% ipython --no-banner

In [1]: import numpy as np

In [2]: np.set_printoptions(suppress=True, linewidth=160)

In [3]: def rd(a):
   ...:     return np.round(a, 2) + 0
   ...: 

In [4]: J = np.load("out8.npy")

In [5]: J
Out[5]: 
array([[-1.5, -0.9,  0.8,  0. , -0.5,  0.4],
       [-1. , -1.5, -0.5, -0.2, -0.2, -1.6],
       [ 0.1, -1.7, -0.7, -0.9,  0.1,  0. ],
       [-0.6, -1.5,  1.8,  0.6,  3.3,  0. ],
       [-0.3, -0.1, -1. ,  1.5,  0.3, -0.3],
       [-0.2,  0.8,  0.5, -0.2, -1.4, -0.3],
       [-0.2,  1.4,  0. , -1.1,  1.7, -0.4],
       [ 0.7,  0.1, -0.1,  0.2,  0.9, -0.8],
       [-0.4,  1.3, -0.5, -0.3,  1.1,  0.5],
       [ 0.1, -0.6,  1.5,  0.5,  0.5, -0.4],
       [ 1.1,  0.5,  0.2,  0.1, -0.5,  0.3],
       [ 2.2, -1.5,  0.6,  0.7, -1.3, -0.2],
       [ 0.6,  0. , -0.2, -1.1, -0.2, -0.6],
       [ 1.3, -0.5,  0. ,  0.7,  0. , -1.6],
       [-1.2, -0.4,  0.3,  0.5,  0. , -0.5]])

In [6]: lab = J[:, 0] > np.median(J[:, 0])

In [7]: u = J[lab].mean(axis=0) - J[~lab].mean(axis=0)

In [8]: lab.astype(int)
Out[8]: array([0, 0, 1, 0, 0, 0, 0, 1, 0, 1, 1, 1, 1, 1, 0])

In [9]: rd(u)
Out[9]: array([ 1.55, -0.42,  0.01, -0.07, -0.61, -0.2 ])

In [10]: rd((((J - J.mean(axis=0)) @ u > 0) == lab).mean())
Out[10]: np.float64(0.93)

In [11]: X = np.load("arr.npy")

In [12]: X
Out[12]: 
array([[-1.,  0.,  0., -2.,  0.,  0.,  0., -1., -2.,  0.,  0.,  0.,  0.,  0.],
       [ 2., -1., -2.,  2., -1.,  1., -2., -2.,  1.,  0.,  0.,  0.,  0.,  0.],
       [-2., -2., -2.,  1., -2.,  2., -1.,  0., -2.,  1.,  0.,  0.,  0.,  0.],
       [-1., -2., -1.,  2.,  1.,  2.,  0.,  0., -2., -1.,  0.,  0.,  0.,  0.],
       [ 0.,  0., -1., -2.,  0.,  0., -1.,  1., -2., -2.,  0.,  0.,  0.,  0.],
       [-1.,  1.,  1., -2.,  2.,  1.,  0., -2., -1.,  2.,  0.,  0.,  0.,  0.],
       [ 2., -1., -1., -2.,  0.,  0.,  2.,  1.,  2., -2.,  0.,  0.,  0.,  0.],
       [ 0.,  2., -1., -2., -2., -1.,  0., -2., -1.,  2.,  0.,  0.,  0.,  0.],
       [ 0., -1.,  2.,  0.,  1.,  2.,  1.,  0.,  2.,  2.,  0.,  0.,  0.,  0.],
       [ 0.,  1.,  1.,  2., -2., -1.,  0.,  1.,  1.,  1.,  0.,  0.,  0.,  0.],
       [ 0.,  0.,  0.,  0.,  0.,  0.,  0.,  0.,  0.,  0.,  1.,  2.,  2., -3.],
       [ 0.,  0.,  0.,  0.,  0.,  0.,  0.,  0.,  0.,  0.,  3.,  1.,  3.,  3.],
       [ 0.,  0.,  0.,  0.,  0.,  0.,  0.,  0.,  0.,  0.,  3.,  3.,  2.,  1.],
       [ 0.,  0.,  0.,  0.,  0.,  0.,  0.,  0.,  0.,  0.,  2.,  0.,  2.,  2.]])

In [13]: x0 = np.array([3, 1, 2, -1, -1, 0])

In [14]: rhs = J @ x0

In [15]: rd(np.linalg.lstsq(J, rhs)[0])
Out[15]: array([ 3.,  1.,  2., -1., -1.,  0.])

In [16]: try:
    ...:     np.linalg.solve(J, rhs)
    ...: except np.linalg.LinAlgError as e:
    ...:     print("failed:", e)
    ...: 
failed: Last 2 dimensions of the array must be square

In [17]: rng = np.random.default_rng(365247)

In [18]: rhs = rhs + 0.02 * rng.normal(size=15)

In [19]: rd(rhs)
Out[19]: array([-3.29, -5.08, -1.99, -3.62, -4.81,  2.78,  0.22,  0.88, -1.69,  1.69,  4.57,  6.92,  2.74,  2.75, -3.89])

In [20]: coef, *_ = np.linalg.lstsq(J, rhs)

In [21]: rd(np.linalg.norm(rhs - J @ coef))
Out[21]: np.float64(0.07)

In [22]: coef.round()
Out[22]: array([ 3.,  1.,  2., -1., -1., -0.])

In [23]: rd(J.T @ (rhs - J @ coef))
Out[23]: array([0., 0., 0., 0., 0., 0.])

In [24]: t = np.radians(180)

In [25]: Rm = np.eye(14)

In [26]: Rm[5, 5] = Rm[6, 6] = np.cos(t)

In [27]: Rm[5, 6], Rm[6, 5] = -np.sin(t), np.sin(t)

In [28]: Y = X @ Rm.T

In [29]: np.allclose(np.linalg.norm(X, axis=1), np.linalg.norm(Y, axis=1))
Out[29]: True

In [30]: np.allclose(X @ X.T, Y @ Y.T)
Out[30]: True

In [31]: np.abs(Y - X).max(axis=0)
Out[31]: array([0., 0., 0., 0., 0., 4., 4., 0., 0., 0., 0., 0., 0., 0.])

In [32]: x0 = np.array([2, -3, 5, 2, 3, 0, 2, 2, -4, -3, 3, 5, -4, -5])

In [33]: rhs = X @ x0

In [34]: rhs
Out[34]: array([  0., -14.,  -9.,  17.,   5.,  -4.,   2., -27.,   4.,  -5.,  20., -13.,  11., -12.])

In [35]: rd(np.linalg.solve(X, X[:, 10]))
Out[35]: array([0., 0., 0., 0., 0., 0., 0., 0., 0., 0., 1., 0., 0., 0.])

In [36]: rd(np.linalg.solve(X, rhs + X[:, 11]))
Out[36]: array([ 2., -3.,  5.,  2.,  3.,  0.,  2.,  2., -4., -3.,  3.,  6., -4., -5.])

In [37]: rd(np.linalg.solve(X, -3 * rhs))
Out[37]: array([ -6.,   9., -15.,  -6.,  -9.,   0.,  -6.,  -6.,  12.,   9.,  -9., -15.,  12.,  15.])

In [38]: rd(np.linalg.solve(X.T, X[13]))
Out[38]: array([0., 0., 0., 0., 0., 0., 0., 0., 0., 0., 0., 0., 0., 1.])

In [39]: u = np.array([1, 2])

In [40]: np.correlate(X[5], X[8], "full")
Out[40]: array([ 0.,  0.,  0.,  0., -2.,  0.,  4., -3., -1.,  8.,  3., -7.,  0.,  7., -2.,  1., -2.,  2., -2.,  0.,  5., -2.,  0.,  0.,  0.,  0.,  0.])

In [41]: np.polyval(u, X[5])
Out[41]: array([1., 3., 3., 0., 4., 3., 2., 0., 1., 4., 2., 2., 2., 2.])

In [42]: np.cross(X[5, :3], X[8, :3])
Out[42]: array([3., 2., 1.])

In [43]: t = np.deg2rad(90)

In [44]: K = np.eye(9)

In [45]: K[np.ix_([7, 6], [7, 6])] = [[np.cos(t), -np.sin(t)], [np.sin(t), np.cos(t)]]

In [46]: rd(K)
Out[46]: 
array([[ 1.,  0.,  0.,  0.,  0.,  0.,  0.,  0.,  0.],
       [ 0.,  1.,  0.,  0.,  0.,  0.,  0.,  0.,  0.],
       [ 0.,  0.,  1.,  0.,  0.,  0.,  0.,  0.,  0.],
       [ 0.,  0.,  0.,  1.,  0.,  0.,  0.,  0.,  0.],
       [ 0.,  0.,  0.,  0.,  1.,  0.,  0.,  0.,  0.],
       [ 0.,  0.,  0.,  0.,  0.,  1.,  0.,  0.,  0.],
       [ 0.,  0.,  0.,  0.,  0.,  0.,  0.,  1.,  0.],
       [ 0.,  0.,  0.,  0.,  0.,  0., -1.,  0.,  0.],
       [ 0.,  0.,  0.,  0.,  0.,  0.,  0.,  0.,  1.]])

In [47]: Y = X / np.sqrt((X ** 2).mean(axis=1, keepdims=True))

In [48]: np.linalg.matrix_rank(Y) == np.linalg.matrix_rank(X)
Out[48]: np.True_

In [49]: np.flatnonzero(np.linalg.matrix_power((X != 0) + (X.T != 0) + np.eye(14), 14)[12])
Out[49]: array([10, 11, 12, 13])

In [50]: rd(np.linalg.det(X))
Out[50]: np.float64(-38880.0)

In [51]: rd(np.sort(np.linalg.eigvals(X).real))
Out[51]: array([-3.74, -3.74, -1.  , -0.27, -0.27,  0.09,  0.09,  0.29,  0.29,  1.66,  2.23,  2.23,  3.33,  6.82])

In [52]: blk = np.stack([X, 2 * X, X[::-1]])

In [53]: np.linalg.matrix_rank(blk.reshape(3, -1))
Out[53]: np.int64(2)

In [54]: np.linalg.matrix_rank(blk)
Out[54]: array([14, 14, 14])

In [55]: np.einsum("bij,cij->bc", blk, blk)
Out[55]: 
array([[ 277.,  554.,  -12.],
       [ 554., 1108.,  -24.],
       [ -12.,  -24.,  277.]])

In [56]: lab = rng.permutation(14)

In [57]: lab
Out[57]: array([13,  1, 12,  8,  4,  2, 10,  9,  7,  5,  0,  6, 11,  3])

In [58]: Y = X[lab][:, lab]

In [59]: np.diag(Y)
Out[59]: array([ 2., -1.,  2.,  2.,  0., -2.,  1.,  1., -2.,  1., -1.,  2.,  1.,  2.])

In [60]: rd(np.sort(np.abs(np.linalg.eigvals(Y))))
Out[60]: array([0.61, 0.61, 1.  , 1.33, 1.33, 1.66, 2.9 , 2.9 , 3.33, 3.58, 3.58, 3.81, 3.81, 6.82])

In [61]: A = np.array([[0.3, 0.1, 0.6, -0.3, -0.3, -0.5, -0.5, -0.8],
    ...:     [-0.9, 0.9, -0.1, -0.5, 0.1, -1.7, 0.1, 0.0],
    ...:     [1.2, 1.7, -0.6, -0.3, 0.4, 0.5, -1.9, -0.8],
    ...:     [1.5, -0.7, 0.2, 0.0, -1.2, -2.1, -1.9, -0.5],
    ...:     [-0.5, 1.0, -2.5, 0.7, 0.4, 0.3, -0.4, 0.5],
    ...:     [0.3, 0.0, -0.5, -1.0, 0.8, 0.4, 1.4, -2.5],
    ...:     [1.7, 0.4, 0.0, 0.2, -0.6, 0.1, -1.5, -0.9],
    ...:     [-0.5, -0.5, -1.8, 1.7, 0.5, 0.7, -2.0, 0.9],
    ...:     [0.7, -0.7, 0.0, -1.4, 0.0, -0.8, -1.5, -0.4],
    ...:     [0.2, -0.2, -0.8, 1.8, 0.1, -0.1, -0.3, -1.9],
    ...:     [0.8, 1.1, -1.2, -0.2, -0.7, 0.3, 0.5, 0.8],
    ...:     [0.6, -0.4, 1.5, 1.2, 1.9, 0.7, 1.0, 0.6],
    ...:     [1.3, 0.1, -1.2, -1.8, 0.5, -0.8, -1.2, 0.3]])

In [62]: A[:, 0] *= 5

In [63]: A
Out[63]: 
array([[ 1.5,  0.1,  0.6, -0.3, -0.3, -0.5, -0.5, -0.8],
       [-4.5,  0.9, -0.1, -0.5,  0.1, -1.7,  0.1,  0. ],
       [ 6. ,  1.7, -0.6, -0.3,  0.4,  0.5, -1.9, -0.8],
       [ 7.5, -0.7,  0.2,  0. , -1.2, -2.1, -1.9, -0.5],
       [-2.5,  1. , -2.5,  0.7,  0.4,  0.3, -0.4,  0.5],
       [ 1.5,  0. , -0.5, -1. ,  0.8,  0.4,  1.4, -2.5],
       [ 8.5,  0.4,  0. ,  0.2, -0.6,  0.1, -1.5, -0.9],
       [-2.5, -0.5, -1.8,  1.7,  0.5,  0.7, -2. ,  0.9],
       [ 3.5, -0.7,  0. , -1.4,  0. , -0.8, -1.5, -0.4],
       [ 1. , -0.2, -0.8,  1.8,  0.1, -0.1, -0.3, -1.9],
       [ 4. ,  1.1, -1.2, -0.2, -0.7,  0.3,  0.5,  0.8],
       [ 3. , -0.4,  1.5,  1.2,  1.9,  0.7,  1. ,  0.6],
       [ 6.5,  0.1, -1.2, -1.8,  0.5, -0.8, -1.2,  0.3]])

In [64]: Y = np.linalg.inv(X)

In [65]: np.allclose(Y, X.T)
Out[65]: False

In [66]: rd(np.linalg.cond(X))
Out[66]: np.float64(59.18)

In [67]: rd(np.linalg.det(X) * np.linalg.det(Y))
Out[67]: np.float64(1.0)

In [68]: rd(np.linalg.svd(A, compute_uv=False))
Out[68]: array([17.08,  4.95,  4.22,  3.74,  3.49,  2.45,  2.06,  1.9 ])

In [69]: rd(np.diff(A, axis=0))
Out[69]: 
array([[ -6. ,   0.8,  -0.7,  -0.2,   0.4,  -1.2,   0.6,   0.8],
       [ 10.5,   0.8,  -0.5,   0.2,   0.3,   2.2,  -2. ,  -0.8],
       [  1.5,  -2.4,   0.8,   0.3,  -1.6,  -2.6,   0. ,   0.3],
       [-10. ,   1.7,  -2.7,   0.7,   1.6,   2.4,   1.5,   1. ],
       [  4. ,  -1. ,   2. ,  -1.7,   0.4,   0.1,   1.8,  -3. ],
       [  7. ,   0.4,   0.5,   1.2,  -1.4,  -0.3,  -2.9,   1.6],
       [-11. ,  -0.9,  -1.8,   1.5,   1.1,   0.6,  -0.5,   1.8],
       [  6. ,  -0.2,   1.8,  -3.1,  -0.5,  -1.5,   0.5,  -1.3],
       [ -2.5,   0.5,  -0.8,   3.2,   0.1,   0.7,   1.2,  -1.5],
       [  3. ,   1.3,  -0.4,  -2. ,  -0.8,   0.4,   0.8,   2.7],
       [ -1. ,  -1.5,   2.7,   1.4,   2.6,   0.4,   0.5,  -0.2],
       [  3.5,   0.5,  -2.7,  -3. ,  -1.4,  -1.5,  -2.2,  -0.3]])

In [70]: rd(np.linalg.norm(A))
Out[70]: np.float64(19.34)

In [71]: rd(A - A[0])
Out[71]: 
array([[ 0. ,  0. ,  0. ,  0. ,  0. ,  0. ,  0. ,  0. ],
       [-6. ,  0.8, -0.7, -0.2,  0.4, -1.2,  0.6,  0.8],
       [ 4.5,  1.6, -1.2,  0. ,  0.7,  1. , -1.4,  0. ],
       [ 6. , -0.8, -0.4,  0.3, -0.9, -1.6, -1.4,  0.3],
       [-4. ,  0.9, -3.1,  1. ,  0.7,  0.8,  0.1,  1.3],
       [ 0. , -0.1, -1.1, -0.7,  1.1,  0.9,  1.9, -1.7],
       [ 7. ,  0.3, -0.6,  0.5, -0.3,  0.6, -1. , -0.1],
       [-4. , -0.6, -2.4,  2. ,  0.8,  1.2, -1.5,  1.7],
       [ 2. , -0.8, -0.6, -1.1,  0.3, -0.3, -1. ,  0.4],
       [-0.5, -0.3, -1.4,  2.1,  0.4,  0.4,  0.2, -1.1],
       [ 2.5,  1. , -1.8,  0.1, -0.4,  0.8,  1. ,  1.6],
       [ 1.5, -0.5,  0.9,  1.5,  2.2,  1.2,  1.5,  1.4],
       [ 5. ,  0. , -1.8, -1.5,  0.8, -0.3, -0.7,  1.1]])

In [72]: rd(A.sum(axis=0))
Out[72]: array([33.5,  2.8, -6.4,  0.1,  1.9, -3. , -8.2, -4.7])

In [73]: np.unravel_index(np.abs(A).argmax(), A.shape)
Out[73]: (np.int64(6), np.int64(0))

In [74]: rd(A.mean(axis=0))
Out[74]: array([ 2.58,  0.22, -0.49,  0.01,  0.15, -0.23, -0.63, -0.36])

In [75]: np.zeros(13, 8)
---------------------------------------------------------------------------
TypeError                                 Traceback (most recent call last)
Cell In[75], line 1
----> 1 np.zeros(13, 8)

TypeError: Cannot interpret '8' as a data type

In [76]: np.abs(A).max()
Out[76]: np.float64(8.5)

In [77]: np.linalg.matrix_rank(A)
Out[77]: np.int64(8)

In [78]: A[:, 8]
---------------------------------------------------------------------------
IndexError                                Traceback (most recent call last)
Cell In[78], line 1
----> 1 A[:, 8]

IndexError: index 8 is out of bounds for axis 1 with size 8

In [79]: left, s = np.linalg.svd(A)
---------------------------------------------------------------------------
ValueError                                Traceback (most recent call last)
Cell In[79], line 1
----> 1 left, s = np.linalg.svd(A)

ValueError: too many values to unpack (expected 2)

In [80]: left, s, vt = np.linalg.svd(A, full_matrices=False)

In [81]: rd(vt @ vt.T)
Out[81]: 
array([[1., 0., 0., 0., 0., 0., 0., 0.],
       [0., 1., 0., 0., 0., 0., 0., 0.],
       [0., 0., 1., 0., 0., 0., 0., 0.],
       [0., 0., 0., 1., 0., 0., 0., 0.],
       [0., 0., 0., 0., 1., 0., 0., 0.],
       [0., 0., 0., 0., 0., 1., 0., 0.],
       [0., 0., 0., 0., 0., 0., 1., 0.],
       [0., 0., 0., 0., 0., 0., 0., 1.]])

In [82]: rd(left.T @ A @ vt.T)
Out[82]: 
array([[17.08,  0.  ,  0.  ,  0.  ,  0.  ,  0.  ,  0.  ,  0.  ],
       [ 0.  ,  4.95,  0.  ,  0.  ,  0.  ,  0.  ,  0.  ,  0.  ],
       [ 0.  ,  0.  ,  4.22,  0.  ,  0.  ,  0.  ,  0.  ,  0.  ],
       [ 0.  ,  0.  ,  0.  ,  3.74,  0.  ,  0.  ,  0.  ,  0.  ],
       [ 0.  ,  0.  ,  0.  ,  0.  ,  3.49,  0.  ,  0.  ,  0.  ],
       [ 0.  ,  0.  ,  0.  ,  0.  ,  0.  ,  2.45,  0.  ,  0.  ],
       [ 0.  ,  0.  ,  0.  ,  0.  ,  0.  ,  0.  ,  2.06,  0.  ],
       [ 0.  ,  0.  ,  0.  ,  0.  ,  0.  ,  0.  ,  0.  ,  1.9 ]])

In [83]: left.shape, s.shape, vt.shape
Out[83]: ((13, 8), (8,), (8, 8))

In [84]: rd(s / s[0])
Out[84]: array([1.  , 0.29, 0.25, 0.22, 0.2 , 0.14, 0.12, 0.11])

In [85]: rd(np.sqrt((s ** 2).sum())), rd(np.linalg.norm(A))
Out[85]: (np.float64(19.34), np.float64(19.34))

In [86]: np.allclose(left * s @ vt, A)
Out[86]: True

In [87]: rd(np.cumsum(s ** 2) / np.sum(s ** 2))
Out[87]: array([0.78, 0.85, 0.89, 0.93, 0.96, 0.98, 0.99, 1.  ])

In [88]: rd(left.T @ left)
Out[88]: 
array([[1., 0., 0., 0., 0., 0., 0., 0.],
       [0., 1., 0., 0., 0., 0., 0., 0.],
       [0., 0., 1., 0., 0., 0., 0., 0.],
       [0., 0., 0., 1., 0., 0., 0., 0.],
       [0., 0., 0., 0., 1., 0., 0., 0.],
       [0., 0., 0., 0., 0., 1., 0., 0.],
       [0., 0., 0., 0., 0., 0., 1., 0.],
       [0., 0., 0., 0., 0., 0., 0., 1.]])

In [89]: Y = np.array([[1, 3], [3, 0], [2, 0], [1, 3], [1, 3], [2, 1], [2, 3], [3, 3]])

In [90]: rd(np.einsum("ij,ij->i", A, A))
Out[90]: array([ 3.94, 24.23, 44.  , 66.49, 14.65, 12.51, 75.88, 18.18, 17.75,  8.64, 20.16, 18.31, 49.36])

In [91]: np.linalg.matrix_rank(A @ Y)
Out[91]: np.int64(2)
